In [1]: import numpy as np

In [2]: import numpy.linalg as la

In [3]: np.set_printoptions(suppress=True, linewidth=120)

In [4]: tidy = lambda a: np.round(a, 2) + 0

In [5]: A2 = np.array([[2, 1], [3, -2], [1, -1]])

In [6]: W0 = np.kron(np.eye(3, dtype=int), A2)

In [7]: W0
Out[7]: 
array([[ 2,  1,  0,  0,  0,  0],
       [ 3, -2,  0,  0,  0,  0],
       [ 1, -1,  0,  0,  0,  0],
       [ 0,  0,  2,  1,  0,  0],
       [ 0,  0,  3, -2,  0,  0],
       [ 0,  0,  1, -1,  0,  0],
       [ 0,  0,  0,  0,  2,  1],
       [ 0,  0,  0,  0,  3, -2],
       [ 0,  0,  0,  0,  1, -1]])

In [8]: x0 = np.array([3, 3, 4, 4, 3, 1])

In [9]: target = W0 @ x0

In [10]: tidy(la.pinv(W0) @ W0)
Out[10]: 
array([[1., 0., 0., 0., 0., 0.],
       [0., 1., 0., 0., 0., 0.],
       [0., 0., 1., 0., 0., 0.],
       [0., 0., 0., 1., 0., 0.],
       [0., 0., 0., 0., 1., 0.],
       [0., 0., 0., 0., 0., 1.]])

In [11]: tidy(la.solve(W0.T @ W0, W0.T @ target))
Out[11]: array([3., 3., 4., 4., 3., 1.])

In [12]: tidy(la.lstsq(W0, target)[0])
Out[12]: array([3., 3., 4., 4., 3., 1.])

In [13]: rng = np.random.default_rng(368447)

In [14]: target = target + 0.3 * rng.normal(size=9)

In [15]: tidy(target)
Out[15]: array([ 9.07,  2.64,  0.11, 12.  ,  4.39,  0.32,  6.8 ,  6.81,  2.03])

In [16]: b, *_ = la.lstsq(W0, target)

In [17]: [round(float(la.norm(la.solve(W0.T @ W0 + lam * np.eye(6), W0.T @ target))), 2) for lam in (0, 1, 10, 100)]
Out[17]: [7.7, 6.26, 2.74, 0.52]
